$ ipython --no-banner

In [1]: import numpy as np

In [2]: np.set_printoptions(suppress=True, linewidth=120)

In [3]: arr = np.load("w.npy")

In [4]: arr
Out[4]: 
array([[ 0.08, -0.52,  0.26,  0.94],
       [ 0.1 , -0.5 ,  0.3 ,  0.9 ],
       [ 0.  , -0.9 ,  0.6 , -0.9 ]])

In [5]: np.linalg.cond(arr) > 100
Out[5]: np.False_

In [6]: round(np.linalg.norm(arr, 2) / np.linalg.norm(arr), 2)
Out[6]: np.float64(0.76)

In [7]: np.argsort(-np.linalg.norm(arr, axis=0).round(6), kind="stable")[:3]
Out[7]: array([3, 1, 2])

In [8]: [round(float(x), 2) for x in np.linalg.svd(arr, compute_uv=False)[:3]]
Out[8]: [1.59, 1.35, 0.03]

In [9]: B = arr / np.linalg.norm(arr, axis=1, keepdims=True)

In [10]: gram = B @ B.T

In [11]: gram.round(2)
Out[11]: 
array([[ 1.  ,  1.  , -0.14],
       [ 1.  ,  1.  , -0.12],
       [-0.14, -0.12,  1.  ]])

In [12]: np.round(np.linalg.norm(B, axis=1), 2)
Out[12]: array([1., 1., 1.])

In [13]: np.round(np.degrees(np.arccos(np.clip(gram[1, 2], -1, 1))), 2)
Out[13]: np.float64(96.82)

In [14]: (np.abs(gram) > 0.9).astype(int)
Out[14]: 
array([[1, 1, 0],
       [1, 1, 0],
       [0, 0, 1]])

In [15]: X = np.array([[0.0, -0.6, 0.0, -0.7],
    ...:     [-0.8, 1.5, -0.8, -0.3],
    ...:     [0.5, 0.2, -0.7, -0.3],
    ...:     [-0.5, 1.0, -1.5, 2.8],
    ...:     [0.1, -0.5, -0.3, 1.1],
    ...:     [-1.6, -2.3, 1.1, 0.8],
    ...:     [-2.1, 0.7, -1.1, 0.3],
    ...:     [0.2, 1.2, 1.1, 0.9],
    ...:     [-0.1, -0.7, -0.5, -0.1],
    ...:     [-0.1, 0.3, -1.1, 0.3],
    ...:     [1.3, 0.1, 0.6, 0.3],
    ...:     [-0.3, 0.5, -0.7, -0.9],
    ...:     [0.3, 1.2, 0.4, 0.2],
    ...:     [0.2, -0.3, 1.0, 0.4],
    ...:     [0.5, -0.1, 0.0, 2.8],
    ...:     [1.6, -1.0, 0.5, 0.1],
    ...:     [-2.1, -1.0, -1.0, -0.9],
    ...:     [0.0, -1.1, -0.3, 0.5],
    ...:     [0.4, -0.8, -0.4, 0.5],
    ...:     [-0.5, -0.2, 0.1, 1.4]])

In [16]: X[12] *= 10

In [17]: X
Out[17]: 
array([[ 0. , -0.6,  0. , -0.7],
       [-0.8,  1.5, -0.8, -0.3],
       [ 0.5,  0.2, -0.7, -0.3],
       [-0.5,  1. , -1.5,  2.8],
       [ 0.1, -0.5, -0.3,  1.1],
       [-1.6, -2.3,  1.1,  0.8],
       [-2.1,  0.7, -1.1,  0.3],
       [ 0.2,  1.2,  1.1,  0.9],
       [-0.1, -0.7, -0.5, -0.1],
       [-0.1,  0.3, -1.1,  0.3],
       [ 1.3,  0.1,  0.6,  0.3],
       [-0.3,  0.5, -0.7, -0.9],
       [ 3. , 12. ,  4. ,  2. ],
       [ 0.2, -0.3,  1. ,  0.4],
       [ 0.5, -0.1,  0. ,  2.8],
       [ 1.6, -1. ,  0.5,  0.1],
       [-2.1, -1. , -1. , -0.9],
       [ 0. , -1.1, -0.3,  0.5],
       [ 0.4, -0.8, -0.4,  0.5],
       [-0.5, -0.2,  0.1,  1.4]])

In [18]: # row 12 is much longer than the rest

In [19]: Uu, s, vt = np.linalg.svd(arr)

In [20]: np.argmax(s[:-1] / (s[1:] + 1e-6)) + 1
Out[20]: np.int64(2)

In [21]: B = Uu[:, :2] @ np.diag(s[:2]) @ vt[:2]

In [22]: np.linalg.matrix_rank(B)
Out[22]: np.int64(2)

In [23]: round(np.linalg.norm(arr - B, 2), 2), np.round(s[2], 2)
Out[23]: (np.float64(0.03), np.float64(0.03))

In [24]: F = np.array([[-7, 7, -5, 9, -8, 6],
    ...:     [-9, 8, 0, 6, -2, 4],
    ...:     [1, 6, 0, 0, 8, 8],
    ...:     [4, 7, -4, -8, -9, -9],
    ...:     [4, -9, -4, 5, 2, -6],
    ...:     [4, 7, -4, -8, -9, -9],
    ...:     [-6, -7, 6, 4, -2, -6]])

In [25]: rng = np.random.default_rng(460)

In [26]: labels = rng.permutation(6)

In [27]: B = F[:, labels] * rng.choice([-1, 1], 6)

In [28]: B
Out[28]: 
array([[ 9,  7, -7,  8,  6,  5],
       [ 6,  8, -9,  2,  4,  0],
       [ 0,  6,  1, -8,  8,  0],
       [-8,  7,  4,  9, -9,  4],
       [ 5, -9,  4, -2, -6,  4],
       [-8,  7,  4,  9, -9,  4],
       [ 4, -7, -6,  2, -6, -6]])

In [29]: Uu, _, vt = np.linalg.svd(F.T @ B)

In [30]: np.round(np.linalg.lstsq(F, B)[0], 2) + 0
Out[30]: 
array([[ 0.,  0.,  1.,  0.,  0.,  0.],
       [ 0.,  1.,  0.,  0.,  0.,  0.],
       [ 0.,  0.,  0.,  0.,  0., -1.],
       [ 1.,  0.,  0.,  0.,  0.,  0.],
       [ 0.,  0.,  0., -1.,  0.,  0.],
       [ 0.,  0.,  0.,  0.,  1.,  0.]])

In [31]: np.round(Uu @ vt, 2) + 0
Out[31]: 
array([[ 0.,  0.,  1.,  0.,  0.,  0.],
       [ 0.,  1.,  0.,  0.,  0.,  0.],
       [ 0.,  0.,  0.,  0.,  0., -1.],
       [ 1.,  0.,  0.,  0.,  0.,  0.],
       [ 0.,  0.,  0., -1.,  0.,  0.],
       [ 0.,  0.,  0.,  0.,  1.,  0.]])

In [32]: labels
Out[32]: array([3, 1, 0, 4, 5, 2])

In [33]: P = B @ np.linalg.solve(B.T @ B, B.T)

In [34]: np.round(P @ B[:, 3], 2)
Out[34]: array([ 8.,  2., -8.,  9., -2.,  9.,  2.])

In [35]: np.round(np.diag(P), 2)
Out[35]: array([1. , 1. , 1. , 0.5, 1. , 0.5, 1. ])

In [36]: x = np.array([2, 3, 2, 1, 2, 1])

In [37]: h1 = np.maximum(F @ x, 0)

In [38]: F * (h1 > 1e-9)[:, None]
Out[38]: 
array([[ 0,  0,  0,  0,  0,  0],
       [-9,  8,  0,  6, -2,  4],
       [ 1,  6,  0,  0,  8,  8],
       [ 0,  0,  0,  0,  0,  0],
       [ 0,  0,  0,  0,  0,  0],
       [ 0,  0,  0,  0,  0,  0],
       [ 0,  0,  0,  0,  0,  0]])

In [39]: h1
Out[39]: array([ 0, 12, 44,  0,  0,  0,  0])

In [40]: P = F @ np.linalg.solve(F.T @ F, F.T)

In [41]: np.round(np.diag(P), 2)
Out[41]: array([1. , 1. , 1. , 0.5, 1. , 0.5, 1. ])

In [42]: np.allclose(P @ P, P)
Out[42]: True

In [43]: P.round(2) + 0
Out[43]: 
array([[1. , 0. , 0. , 0. , 0. , 0. , 0. ],
       [0. , 1. , 0. , 0. , 0. , 0. , 0. ],
       [0. , 0. , 1. , 0. , 0. , 0. , 0. ],
       [0. , 0. , 0. , 0.5, 0. , 0.5, 0. ],
       [0. , 0. , 0. , 0. , 1. , 0. , 0. ],
       [0. , 0. , 0. , 0.5, 0. , 0.5, 0. ],
       [0. , 0. , 0. , 0. , 0. , 0. , 1. ]])

In [44]: np.round(np.linalg.eigvalsh(P), 2) + 0
Out[44]: array([0., 1., 1., 1., 1., 1., 1.])

In [45]: m1 = np.load("sample4.npy")

In [46]: m1
Out[46]: 
array([[-1.22,  6.19,  4.66,  5.49, -0.34, -4.33],
       [ 7.49, -8.3 , -6.5 , -6.35, -0.15, 12.79],
       [-0.22,  3.26,  4.63,  5.62, -1.92, -4.37],
       [-2.92,  3.97,  4.79,  6.21, -0.97, -2.39],
       [ 5.63, -9.16, -7.66, -3.62, -1.87, 11.2 ],
       [-3.17,  4.85,  2.  ,  6.92, -1.82, -3.42],
       [ 7.17, -7.81, -6.69, -6.66, -2.49, 12.86],
       [ 6.12, -7.54, -5.92, -4.36, -0.21, 11.98],
       [-1.45,  4.25,  3.87,  6.03, -1.21, -2.24],
       [ 6.27, -6.86, -6.94, -4.48, -0.45, 11.23],
       [ 6.57, -7.81, -7.11, -4.43, -1.14, 12.36],
       [ 6.4 , -8.34, -6.02, -4.53, -2.59, 11.2 ],
       [-1.51,  5.43,  4.54,  5.35, -0.95, -2.19],
       [ 5.77, -7.34, -6.35, -3.82, -2.26, 11.82],
       [-1.91,  4.42,  3.28,  6.19, -1.68, -4.26],
       [-1.04,  4.  ,  3.45,  3.86, -0.37, -3.11],
       [ 9.42, -7.04, -6.37, -6.17, -1.78, 11.41],
       [-2.4 ,  5.03,  3.65,  4.81, -2.78, -1.73],
       [ 5.37, -6.91, -7.27, -5.53, -0.54, 12.76],
       [-3.33,  5.15,  4.16,  6.04, -0.91, -2.22],
       [ 6.53, -9.22, -7.8 , -3.98,  0.68, 13.03],
       [-0.49,  4.4 ,  1.66,  5.25,  0.36, -2.12],
       [ 7.99, -7.15, -7.66, -3.13, -0.45, 12.18],
       [-1.62,  3.78,  3.51,  5.64, -3.72, -4.38]])

In [47]: cen = X - X.mean(axis=0)

In [48]: Uu, s, vt = np.linalg.svd(cen, full_matrices=False)

In [49]: np.abs(Uu[:, 0]).argmax()
Out[49]: np.int64(12)

In [50]: np.linalg.matrix_rank(cen)
Out[50]: np.int64(4)

In [51]: np.round(vt[0] * np.sign(vt[0, np.abs(vt[0]).argmax()]), 2)
Out[51]: array([0.26, 0.91, 0.29, 0.13])

In [52]: np.round(cen.mean(axis=0), 2) + 0
Out[52]: array([0., 0., 0., 0.])

In [53]: np.round(np.abs(vt[-1]), 2)
Out[53]: array([0.64, 0.07, 0.76, 0.03])

In [54]: np.round((s ** 2).sum() ** 2 / (s ** 4).sum(), 2)
Out[54]: np.float64(1.56)

In [55]: np.abs(vt[0]).argmax()
Out[55]: np.int64(1)

In [56]: (np.sign(Uu[:, 0]) == np.sign(Uu[0, 0])).astype(int)
Out[56]: array([1, 0, 1, 0, 1, 1, 1, 0, 1, 1, 0, 1, 0, 1, 1, 1, 1, 1, 1, 1])

In [57]: B = np.array([[2, 1, 0], [2, 2, 3], [0, 3, 0], [0, 0, 2], [2, 1, 2], [0, 3, 1]])

In [58]: np.linalg.matrix_rank(m1 @ B)
Out[58]: np.int64(3)

In [59]: np.linalg.matrix_rank(np.vstack([m1, B.T]))
Out[59]: np.int64(6)

In [60]: x = np.array([2, 3, 2, 0, 2, 0])

In [61]: target = m1 @ x

In [62]: np.round(np.linalg.pinv(m1) @ m1, 2) + 0
Out[62]: 
array([[1., 0., 0., 0., 0., 0.],
       [0., 1., 0., 0., 0., 0.],
       [0., 0., 1., 0., 0., 0.],
       [0., 0., 0., 1., 0., 0.],
       [0., 0., 0., 0., 1., 0.],
       [0., 0., 0., 0., 0., 1.]])

In [63]: try:
    ...:     np.linalg.solve(m1, target)
    ...: except np.linalg.LinAlgError as e:
    ...:     print(e)
    ...: 
Last 2 dimensions of the array must be square

In [64]: target = target + 0.1 * rng.normal(size=24)

In [65]: target.round(2)
Out[65]: 
array([ 24.77, -23.28,  14.87,  13.55, -35.31,   8.43, -27.62, -22.8 ,  15.45, -22.86, -26.57, -29.64,  20.51, -27.56,
        12.71,  16.07, -18.42,  12.05, -25.53,  15.37, -28.84,  16.28, -21.89,   7.75])

In [66]: c, *_ = np.linalg.lstsq(m1, target)

In [67]: c.round()
Out[67]: array([ 2.,  3.,  2., -0.,  2., -0.])

In [68]: round(np.linalg.norm(target - m1 @ c), 2)
Out[68]: np.float64(0.6)

In [69]: M = np.loadtxt("case1.csv", delimiter=",")

In [70]: M
Out[70]: 
array([[0., 1., 0., 0., 0., 0.],
       [2., 1., 0., 0., 0., 0.],
       [0., 2., 0., 0., 0., 0.],
       [0., 0., 0., 1., 0., 0.],
       [0., 0., 2., 1., 0., 0.],
       [0., 0., 0., 2., 0., 0.],
       [0., 0., 0., 0., 0., 1.],
       [0., 0., 0., 0., 2., 1.],
       [0., 0., 0., 0., 0., 2.]])

In [71]: Q, Rm = np.linalg.qr(M)

In [72]: Q.round(2)
Out[72]: 
array([[ 0.  ,  0.45,  0.  ,  0.  ,  0.  ,  0.  ],
       [-1.  ,  0.  ,  0.  ,  0.  ,  0.  ,  0.  ],
       [-0.  ,  0.89,  0.  ,  0.  ,  0.  ,  0.  ],
       [-0.  ,  0.  , -0.  , -0.45,  0.  ,  0.  ],
       [-0.  ,  0.  , -1.  , -0.  ,  0.  ,  0.  ],
       [-0.  ,  0.  , -0.  , -0.89, -0.  ,  0.  ],
       [-0.  ,  0.  , -0.  , -0.  , -0.  , -0.45],
       [-0.  ,  0.  , -0.  , -0.  , -1.  , -0.  ],
       [-0.  ,  0.  , -0.  , -0.  , -0.  , -0.89]])

In [73]: abs(Rm[0, 0]), round(np.linalg.norm(M[:, 0]), 2)
Out[73]: (np.float64(2.0), np.float64(2.0))

In [74]: np.round(Q @ Rm, 2)
Out[74]: 
array([[0., 1., 0., 0., 0., 0.],
       [2., 1., 0., 0., 0., 0.],
       [0., 2., 0., 0., 0., 0.],
       [0., 0., 0., 1., 0., 0.],
       [0., 0., 2., 1., 0., 0.],
       [0., 0., 0., 2., 0., 0.],
       [0., 0., 0., 0., 0., 1.],
       [0., 0., 0., 0., 2., 1.],
       [0., 0., 0., 0., 0., 2.]])

In [75]: Q.shape, Rm.shape
Out[75]: ((9, 6), (6, 6))

In [76]: mat = np.load("block2.npy")

In [77]: mat
Out[77]: 
array([[ 0,  0, -3,  0,  0],
       [ 0,  3,  0,  0,  0],
       [ 0,  0,  0,  0,  0],
       [ 0, -3,  0,  0,  0],
       [-1,  0, -2,  0,  3],
       [ 0,  2,  0,  0,  3]])

In [78]: # looks like rank 4

In [79]: Uu, s, vt = np.linalg.svd(mat)

In [80]: s.round(2) + 0
Out[80]: array([5.25, 4.24, 2.85, 0.6 , 0.  ])

In [81]: np.argmax(s[:-1] / (s[1:] + 1e-6)) + 1
Out[81]: np.int64(4)

In [82]: B = Uu[:, :4] @ np.diag(s[:4]) @ vt[:4]

In [83]: round(float(np.linalg.norm(mat - B, 2)), 2), np.round(s[4], 2)
Out[83]: (0.0, np.float64(0.0))

In [84]: np.linalg.matrix_rank(mat, rtol=0.05)
Out[84]: np.int64(4)

In [85]: B.round(2) + 0
Out[85]: 
array([[ 0.,  0., -3.,  0.,  0.],
       [ 0.,  3.,  0.,  0.,  0.],
       [ 0.,  0.,  0.,  0.,  0.],
       [ 0., -3.,  0.,  0.,  0.],
       [-1.,  0., -2.,  0.,  3.],
       [ 0.,  2.,  0.,  0.,  3.]])

In [86]: np.linalg.matrix_rank(B)
Out[86]: np.int64(4)

In [87]: data = 4 * np.eye(4) + np.ones((4, 4))

In [88]: data
Out[88]: 
array([[5., 1., 1., 1.],
       [1., 5., 1., 1.],
       [1., 1., 5., 1.],
       [1., 1., 1., 5.]])

In [89]: # equal to its transpose

In [90]: x = np.ones(4)

In [91]: for _ in range(4):
    ...:     x = data @ x
    ...:     x /= np.linalg.norm(x)
    ...:     print(round(x @ data @ x, 2))
    ...: 
8.0
8.0
8.0
8.0

In [92]: round(np.linalg.eigvalsh(data)[-1], 2)
Out[92]: np.float64(8.0)

In [93]: ev, vecs = np.linalg.eig(data)

In [94]: np.round(np.sort(np.linalg.eigvals(np.linalg.inv(data))), 2)
Out[94]: array([0.12, 0.25, 0.25, 0.25])

In [95]: ang = np.radians(60)

In [96]: Rm = np.eye(4)

In [97]: Rm[0, 0] = Rm[3, 3] = np.cos(ang)

In [98]: Rm[0, 3], Rm[3, 0] = -np.sin(ang), np.sin(ang)

In [99]: Rm.round(2)
Out[99]: 
array([[ 0.5 ,  0.  ,  0.  , -0.87],
       [ 0.  ,  1.  ,  0.  ,  0.  ],
       [ 0.  ,  0.  ,  1.  ,  0.  ],
       [ 0.87,  0.  ,  0.  ,  0.5 ]])

In [100]: B = data @ Rm.T

In [101]: np.allclose(data @ data.T, B @ B.T)
Out[101]: True

In [102]: W0 = np.loadtxt("m.csv", delimiter=",")

In [103]: W0.round(2) + 0
Out[103]: 
array([[ -3.  ,  16.01,   5.93,  -6.7 ,   6.44,  -3.63],
       [ -8.65,   9.83,   8.1 ,  -5.44,   6.33,  -9.65],
       [-12.24,  -3.04,   7.27,  -1.22,   3.24, -13.27],
       [ -7.27, -16.09,   0.79,   4.73,  -2.89,  -7.56],
       [ -4.12, -17.57,  -1.64,   5.91,  -4.49,  -4.09],
       [ 12.17,   5.44,  -6.63,   0.29,  -2.4 ,  13.14],
       [-11.84,   1.06,   8.02,  -2.71,   4.48, -12.92],
       [ 12.18,   5.27,  -6.68,   0.36,  -2.47,  13.16],
       [ 12.12,   5.96,  -6.47,   0.08,  -2.21,  13.07],
       [  9.95,  -7.28,  -8.32,   4.72,  -5.92,  11.01],
       [  9.9 ,  -7.41,  -8.32,   4.76,  -5.94,  10.95],
       [-10.  , -12.9 ,   3.37,   2.98,  -0.87, -10.61],
       [  7.91, -11.01,  -7.91,   5.75,  -6.47,   8.87],
       [ -3.83,  15.43,   6.33,  -6.64,   6.54,  -4.52],
       [ 12.22,   4.51,  -6.9 ,   0.66,  -2.74,  13.22],
       [  0.88,  17.61,   3.78,  -6.56,   5.63,   0.56],
       [ 10.79,  -5.14,  -8.34,   4.06,  -5.49,  11.87],
       [ -0.62,  17.2 ,   4.66,  -6.69,   6.01,  -1.06],
       [  6.62, -12.74,  -7.49,   6.16,  -6.6 ,   7.5 ],
       [ 11.39,  -3.14,  -8.24,   3.42,  -5.02,  12.48],
       [ 10.58,  -5.72,  -8.35,   4.24,  -5.61,  11.66],
       [ -7.52,  11.58,   7.79,  -5.89,   6.52,  -8.45],
       [  7.69,  15.74,  -1.15,  -4.52,   2.63,   8.02],
       [ -9.6 ,   8.05,   8.28,  -4.94,   6.06, -10.64],
       [ -2.31, -17.75,  -2.88,   6.33,  -5.18,  -2.12],
       [  7.06, -12.2 ,  -7.64,   6.03,  -6.57,   7.97],
       [  9.87,  13.12,  -3.23,  -3.09,   0.98,  10.47],
       [ -8.68,   9.79,   8.11,  -5.43,   6.32,  -9.68],
       [-12.18,  -5.3 ,   6.67,  -0.35,   2.46, -13.15],
       [-12.09,  -6.17,   6.4 ,   0.  ,   2.13, -13.04]])

In [104]: gram = np.cov(W0, rowvar=False)

In [105]: np.round(W0.std(axis=0), 2)
Out[105]: array([ 9.16, 11.19,  6.59,  4.62,  4.92,  9.99])

In [106]: round(np.corrcoef(W0[:, 1], W0[:, 4])[0, 1], 2)
Out[106]: np.float64(0.76)

In [107]: np.round(np.polyfit(W0[:, 1], W0[:, 4], 1), 2)
Out[107]: array([ 0.33, -0.32])
